$ python -q
>>> import numpy as np
>>> np.set_printoptions(suppress=True, linewidth=160)
>>> W0 = np.load("sample11.npy")
>>> print(W0)
[[  2  -3   2   3  -3   1   4  -2   1  -2]
 [  3   2  -1   2  -3  -1 -12   0  -3  -2]
 [  3   3  -3  -2   3   0   4  -1   1   2]
 [  3  -1   2   2  -1   3  -4   1  -1   2]
 [  3  -3   2   3  -2   0   8   1   2  -1]
 [ -1   2   2  -2   1  -1   0   0   0   3]
 [ -3  -1   0  -1   0  -1  -8   3  -2   1]
 [ -1   2  -1  -2   3  -3   4  -2   1  -2]]
>>> f, v = W0[7], W0[6]
>>> f @ v
np.int64(-36)
>>> p = (f @ v) / (f @ f) * f
>>> np.round(v - p, 3)
array([-3.679,  0.358, -0.679, -2.358,  2.038, -3.038, -5.283,  1.642, -1.321, -0.358])
>>> data = np.load("data.npy")
>>> data
array([[ 3,  4,  4, -4],
       [ 2,  4,  5,  0],
       [-2,  1, -6,  2],
       [-4, -5,  1,  2]])
>>> x0 = np.array([-5, 4, 5, -2])
>>> target = data @ x0
>>> target
array([ 29,  31, -20,   1])
>>> np.round(np.linalg.solve(data, target), 3)
array([-5.,  4.,  5., -2.])
>>> np.round(np.linalg.solve(data, target + data[:, 2]), 3)
array([-5.,  4.,  6., -2.])
>>> np.round(np.linalg.solve(data, -1 * target), 3)
array([ 5., -4., -5.,  2.])
>>> rng = np.random.default_rng(570532)
>>> labels = rng.permutation(4)
>>> labels
array([1, 3, 0, 2])
>>> Y = data[labels][:, labels]
>>> np.trace(Y)
np.int64(3)
>>> print(np.diag(Y))
[ 4  2  3 -6]
>>> x0 = np.array([-1, 2, 1, -1])
>>> a = np.maximum(data @ x0, 0)
>>> np.maximum(data @ (3 * x0), 0)
array([39, 33,  0,  0])
>>> print(np.round(np.tanh(data @ x0), 3))
[ 1.     1.    -0.999 -1.   ]
>>> data * (a > 1e-9)[:, None]
array([[ 3,  4,  4, -4],
       [ 2,  4,  5,  0],
       [ 0,  0,  0,  0],
       [ 0,  0,  0,  0]])
>>> np.maximum(data @ x0, 0) - np.maximum(-data @ x0, 0)
array([13, 11, -4, -7])
>>> f = np.array([0, 2, 0, 0, 0, 0, 1, 0, 0, 1, 2])
>>> v = np.array([2, 1, 4, 1, 3, 0, 2, 3, 1, 1])
>>> F = f[:, None] + v[None, :]
>>> print(F)
[[2 1 4 1 3 0 2 3 1 1]
 [4 3 6 3 5 2 4 5 3 3]
 [2 1 4 1 3 0 2 3 1 1]
 [2 1 4 1 3 0 2 3 1 1]
 [2 1 4 1 3 0 2 3 1 1]
 [2 1 4 1 3 0 2 3 1 1]
 [3 2 5 2 4 1 3 4 2 2]
 [2 1 4 1 3 0 2 3 1 1]
 [2 1 4 1 3 0 2 3 1 1]
 [3 2 5 2 4 1 3 4 2 2]
 [4 3 6 3 5 2 4 5 3 3]]
>>> U, s, VT = np.linalg.svd(F)
>>> vecs = VT[:(s > 1e-8).sum()]
>>> x0 = F[9] + 4 * F[7] + rng.integers(2) * np.eye(10)[5]
>>> x0
array([11.,  6., 21.,  6., 16.,  2., 11., 16.,  6.,  6.])
>>> np.round(np.linalg.norm(x0 - vecs.T @ vecs @ x0), 3)
np.float64(0.813)
>>> np.round(np.diag(vecs.T @ vecs), 3)
array([0.103, 0.147, 0.456, 0.147, 0.206, 0.338, 0.103, 0.206, 0.147, 0.147])
>>> np.allclose(vecs.T @ vecs @ x0, x0)
False
>>> np.linalg.matrix_rank(np.vstack([F, x0]))
np.int64(3)
>>> rk = np.linalg.matrix_rank(F)
>>> rk
np.int64(2)
>>> ns = np.linalg.svd(F)[2][rk:].T
>>> [int(np.linalg.matrix_rank(np.delete(F, i, axis=0))) for i in range(11)]
[2, 2, 2, 2, 2, 2, 2, 2, 2, 2, 2]
>>> np.allclose(F @ ns, 0)
True
>>> np.linalg.matrix_rank(F.T @ F), np.linalg.matrix_rank(F @ F.T)
(np.int64(2), np.int64(2))
>>> ns.shape
(10, 8)
>>> U, s = np.linalg.svd(F)
Traceback (most recent call last):
  File "<python-input-47>", line 1, in <module>
    U, s = np.linalg.svd(F)
    ^^^^
ValueError: too many values to unpack (expected 2)
>>> U, s, VT = np.linalg.svd(F, full_matrices=False)
>>> np.allclose(U * s @ VT, F)
True
>>> np.round(np.sqrt((s ** 2).sum()), 3), round(np.linalg.norm(F), 3)
(np.float64(28.671), np.float64(28.671))
>>> np.round(VT @ VT.T, 3) + 0
array([[1., 0., 0., 0., 0., 0., 0., 0., 0., 0.],
       [0., 1., 0., 0., 0., 0., 0., 0., 0., 0.],
       [0., 0., 1., 0., 0., 0., 0., 0., 0., 0.],
       [0., 0., 0., 1., 0., 0., 0., 0., 0., 0.],
       [0., 0., 0., 0., 1., 0., 0., 0., 0., 0.],
       [0., 0., 0., 0., 0., 1., 0., 0., 0., 0.],
       [0., 0., 0., 0., 0., 0., 1., 0., 0., 0.],
       [0., 0., 0., 0., 0., 0., 0., 1., 0., 0.],
       [0., 0., 0., 0., 0., 0., 0., 0., 1., 0.],
       [0., 0., 0., 0., 0., 0., 0., 0., 0., 1.]])
>>> np.round(U.T @ F @ VT.T, 3) + 0
array([[28.453,  0.   ,  0.   ,  0.   ,  0.   ,  0.   ,  0.   ,  0.   ,  0.   ,  0.   ],
       [ 0.   ,  3.526,  0.   ,  0.   ,  0.   ,  0.   ,  0.   ,  0.   ,  0.   ,  0.   ],
       [ 0.   ,  0.   ,  0.   ,  0.   ,  0.   ,  0.   ,  0.   ,  0.   ,  0.   ,  0.   ],
       [ 0.   ,  0.   ,  0.   ,  0.   ,  0.   ,  0.   ,  0.   ,  0.   ,  0.   ,  0.   ],
       [ 0.   ,  0.   ,  0.   ,  0.   ,  0.   ,  0.   ,  0.   ,  0.   ,  0.   ,  0.   ],
       [ 0.   ,  0.   ,  0.   ,  0.   ,  0.   ,  0.   ,  0.   ,  0.   ,  0.   ,  0.   ],
       [ 0.   ,  0.   ,  0.   ,  0.   ,  0.   ,  0.   ,  0.   ,  0.   ,  0.   ,  0.   ],
       [ 0.   ,  0.   ,  0.   ,  0.   ,  0.   ,  0.   ,  0.   ,  0.   ,  0.   ,  0.   ],
       [ 0.   ,  0.   ,  0.   ,  0.   ,  0.   ,  0.   ,  0.   ,  0.   ,  0.   ,  0.   ],
       [ 0.   ,  0.   ,  0.   ,  0.   ,  0.   ,  0.   ,  0.   ,  0.   ,  0.   ,  0.   ]])
>>> print(np.round(np.cumsum(s ** 2) / np.sum(s ** 2), 3))
[0.985 1.    1.    1.    1.    1.    1.    1.    1.    1.   ]
>>> U.shape, s.shape, VT.shape
((11, 10), (10,), (10, 10))
>>> print(s.round(3) + 0)
[28.453  3.526  0.     0.     0.     0.     0.     0.     0.     0.   ]
>>> Y = F + rng.integers(-2, 3, (11, 2)) @ rng.integers(-2, 3, (2, 10))
>>> Y
array([[ 4,  5,  8,  5,  5,  2,  4,  1,  3,  3],
       [ 5,  5,  8,  5,  6,  3,  5,  4,  4,  4],
       [ 3,  1,  0,  3, -2, -1, -3,  2,  4, -4],
       [ 2,  1,  4,  1,  3,  0,  2,  3,  1,  1],
       [ 2, -1, -2,  1, -3, -2, -4,  3,  3, -5],
       [ 4,  4,  5,  5,  2,  1,  1,  1,  4,  0],
       [ 2, -1,  0,  0,  0, -1, -1,  5,  2, -2],
       [ 0, -1,  6, -3,  7,  0,  6,  5, -3,  5],
       [ 6,  7,  6,  9,  1,  2,  0, -1,  7, -1],
       [ 4,  3,  4,  4,  2,  1,  1,  3,  4,  0],
       [ 2,  1,  8, -1,  9,  2,  8,  7, -1,  7]])
>>> print(np.round(np.linalg.svd(Y - F, compute_uv=False), 3) + 0)
[23.408 18.79   0.     0.     0.     0.     0.     0.     0.     0.   ]
>>> print(Y - F)
[[ 2  4  4  4  2  2  2 -2  2  2]
 [ 1  2  2  2  1  1  1 -1  1  1]
 [ 1  0 -4  2 -5 -1 -5 -1  3 -5]
 [ 0  0  0  0  0  0  0  0  0  0]
 [ 0 -2 -6  0 -6 -2 -6  0  2 -6]
 [ 2  3  1  4 -1  1 -1 -2  3 -1]
 [-1 -3 -5 -2 -4 -2 -4  1  0 -4]
 [-2 -2  2 -4  4  0  4  2 -4  4]
 [ 4  6  2  8 -2  2 -2 -4  6 -2]
 [ 1  1 -1  2 -2  0 -2 -1  2 -2]
 [-2 -2  2 -4  4  0  4  2 -4  4]]
>>> np.abs(Y - F).sum(axis=1)
array([26, 13, 27,  0, 30, 19, 26, 28, 38, 14, 28])
>>> rk = np.linalg.matrix_rank(Y)
>>> rk
np.int64(4)
>>> ns = np.linalg.svd(Y)[2][rk:].T
>>> [int(np.linalg.matrix_rank(Y[:, :j + 1])) for j in range(10)]
[1, 2, 3, 4, 4, 4, 4, 4, 4, 4]
>>> np.linalg.matrix_rank(Y.T @ Y), np.linalg.matrix_rank(Y @ Y.T)
(np.int64(4), np.int64(4))
>>> [int(np.linalg.matrix_rank(Y[:i])) for i in range(1, len(Y) + 1)]
[1, 2, 3, 4, 4, 4, 4, 4, 4, 4, 4]
>>> [int(np.linalg.matrix_rank(np.delete(Y, i, axis=0))) for i in range(11)]
[4, 4, 4, 4, 4, 4, 4, 4, 4, 4, 4]
>>> m1 = np.loadtxt("mat.csv", delimiter=",")
>>> m1
array([[ 0., -1.,  2., -2.,  0., -2.,  3., -3.,  2., -3.,  0.,  3.],
       [-1.,  0., -1.,  2., -2.,  0., -2.,  3., -3.,  2., -3.,  0.],
       [ 2., -1.,  0., -1.,  2., -2.,  0., -2.,  3., -3.,  2., -3.],
       [-2.,  2., -1.,  0., -1.,  2., -2.,  0., -2.,  3., -3.,  2.],
       [ 0., -2.,  2., -1.,  0., -1.,  2., -2.,  0., -2.,  3., -3.],
       [-2.,  0., -2.,  2., -1.,  0., -1.,  2., -2.,  0., -2.,  3.],
       [ 3., -2.,  0., -2.,  2., -1.,  0., -1.,  2., -2.,  0., -2.],
       [-3.,  3., -2.,  0., -2.,  2., -1.,  0., -1.,  2., -2.,  0.],
       [ 2., -3.,  3., -2.,  0., -2.,  2., -1.,  0., -1.,  2., -2.],
       [-3.,  2., -3.,  3., -2.,  0., -2.,  2., -1.,  0., -1.,  2.],
       [ 0., -3.,  2., -3.,  3., -2.,  0., -2.,  2., -1.,  0., -1.],
       [ 3.,  0., -3.,  2., -3.,  3., -2.,  0., -2.,  2., -1.,  0.]])
>>> theta = np.radians(45)
>>> Rm = np.eye(12)
>>> Rm[8, 8] = Rm[6, 6] = np.cos(theta)
>>> Rm[8, 6], Rm[6, 8] = -np.sin(theta), np.sin(theta)
>>> print(Rm.round(3))
[[ 1.     0.     0.     0.     0.     0.     0.     0.     0.     0.     0.     0.   ]
 [ 0.     1.     0.     0.     0.     0.     0.     0.     0.     0.     0.     0.   ]
 [ 0.     0.     1.     0.     0.     0.     0.     0.     0.     0.     0.     0.   ]
 [ 0.     0.     0.     1.     0.     0.     0.     0.     0.     0.     0.     0.   ]
 [ 0.     0.     0.     0.     1.     0.     0.     0.     0.     0.     0.     0.   ]
 [ 0.     0.     0.     0.     0.     1.     0.     0.     0.     0.     0.     0.   ]
 [ 0.     0.     0.     0.     0.     0.     0.707  0.     0.707  0.     0.     0.   ]
 [ 0.     0.     0.     0.     0.     0.     0.     1.     0.     0.     0.     0.   ]
 [ 0.     0.     0.     0.     0.     0.    -0.707  0.     0.707  0.     0.     0.   ]
 [ 0.     0.     0.     0.     0.     0.     0.     0.     0.     1.     0.     0.   ]
 [ 0.     0.     0.     0.     0.     0.     0.     0.     0.     0.     1.     0.   ]
 [ 0.     0.     0.     0.     0.     0.     0.     0.     0.     0.     0.     1.   ]]
>>> Y = m1 @ Rm.T
>>> print(np.allclose(m1 @ m1.T, Y @ Y.T))
True
>>> Y.round(3) + 0
array([[ 0.   , -1.   ,  2.   , -2.   ,  0.   , -2.   ,  3.536, -3.   , -0.707, -3.   ,  0.   ,  3.   ],
       [-1.   ,  0.   , -1.   ,  2.   , -2.   ,  0.   , -3.536,  3.   , -0.707,  2.   , -3.   ,  0.   ],
       [ 2.   , -1.   ,  0.   , -1.   ,  2.   , -2.   ,  2.121, -2.   ,  2.121, -3.   ,  2.   , -3.   ],
       [-2.   ,  2.   , -1.   ,  0.   , -1.   ,  2.   , -2.828,  0.   ,  0.   ,  3.   , -3.   ,  2.   ],
       [ 0.   , -2.   ,  2.   , -1.   ,  0.   , -1.   ,  1.414, -2.   , -1.414, -2.   ,  3.   , -3.   ],
       [-2.   ,  0.   , -2.   ,  2.   , -1.   ,  0.   , -2.121,  2.   , -0.707,  0.   , -2.   ,  3.   ],
       [ 3.   , -2.   ,  0.   , -2.   ,  2.   , -1.   ,  1.414, -1.   ,  1.414, -2.   ,  0.   , -2.   ],
       [-3.   ,  3.   , -2.   ,  0.   , -2.   ,  2.   , -1.414,  0.   ,  0.   ,  2.   , -2.   ,  0.   ],
       [ 2.   , -3.   ,  3.   , -2.   ,  0.   , -2.   ,  1.414, -1.   , -1.414, -1.   ,  2.   , -2.   ],
       [-3.   ,  2.   , -3.   ,  3.   , -2.   ,  0.   , -2.121,  2.   ,  0.707,  0.   , -1.   ,  2.   ],
       [ 0.   , -3.   ,  2.   , -3.   ,  3.   , -2.   ,  1.414, -2.   ,  1.414, -1.   ,  0.   , -1.   ],
       [ 3.   ,  0.   , -3.   ,  2.   , -3.   ,  3.   , -2.828,  0.   ,  0.   ,  2.   , -1.   ,  0.   ]])
>>> round(float(np.linalg.det(Rm)), 3), np.round(np.trace(Rm), 3)
(1.0, np.float64(11.414))
>>> np.allclose(np.linalg.norm(m1, axis=1), np.linalg.norm(Y, axis=1))
True
